>>> import numpy as np
>>> np.set_printoptions(precision=2, suppress=True, linewidth=100, sign=" ")
>>> tidy = lambda a: np.round(a, 2) + 0
>>> M = np.load("dump.npy")
>>> print(M)
[[-0.15  0.06]
 [-0.1   0.04]
 [ 0.    0.  ]]
>>> Uu, s, Vh = np.linalg.svd(M)
>>> V = Vh[:(s > 1e-8).sum()]
>>> rng = np.random.default_rng(52410)
>>> x = M[1] + 2 * M[0] + rng.integers(2) * np.eye(2)[0]
>>> print(x)
[-0.4   0.16]
>>> print(np.linalg.matrix_rank(np.vstack([M, x])))
1
>>> print(tidy(np.linalg.norm(x - V.T @ V @ x)))
0.0
>>> print(np.allclose(V.T @ V @ x, x))
True
>>> Uu, s, Vh = np.linalg.svd(M)
>>> print(np.argmax(s[:-1] / (s[1:] + 1e-6)) + 1)
1
>>> print(tidy(s))
[ 0.19  0.  ]
>>> out = Uu[:, :1] @ np.diag(s[:1]) @ Vh[:1]
>>> print(tidy(np.linalg.norm(M - out, 2)), tidy(s[1]))
0.0 0.0
>>> print(np.linalg.matrix_rank(M, rtol=0.05))
1
>>> print(tidy(np.abs(M - out).max()))
0.0
>>> print(np.unique(M.round(6), axis=0).shape)
(3, 2)
>>> print(tidy(np.trace(np.linalg.pinv(M) @ M)))
1.0
>>> print(np.allclose(M[:-1].T @ np.linalg.lstsq(M[:-1].T, M[-1])[0], M[-1]))
True
>>> x = np.array([3, 3])
>>> h1 = np.maximum(M @ x, 0)
>>> print(tidy(np.maximum(M @ x, 0) - np.maximum(-M @ x, 0)))
[-0.27 -0.18  0.  ]
>>> print(M.T @ h1)
[ 0.  0.]
>>> print(np.flatnonzero(h1 > 1e-9))
[]
>>> print(h1)
[ 0.  0.  0.]
>>> print(M * (h1 > 1e-9)[:, None])
[[-0.  0.]
 [-0.  0.]
 [ 0.  0.]]
>>> rk = np.linalg.matrix_rank(M)
>>> print(rk)
1
>>> null = np.linalg.svd(M)[2][rk:].T
>>> print(np.allclose(M @ null, 0))
True
>>> print(np.linalg.matrix_rank(M.T @ M), np.linalg.matrix_rank(M @ M.T))
1 1
>>> print(null.shape)
(2, 1)
>>> print(tidy(null @ null.T))
[[ 0.14  0.34]
 [ 0.34  0.86]]
>>> print(null[:, 0] / null[np.abs(null[:, 0]).round(6).argmax(), 0])
[ 0.4  1. ]
>>> print([int(np.linalg.matrix_rank(np.delete(M, i, axis=0))) for i in range(3)])
[1, 1, 1]
>>> print([int(np.linalg.matrix_rank(M[:i])) for i in range(1, len(M) + 1)])
[1, 1, 1]
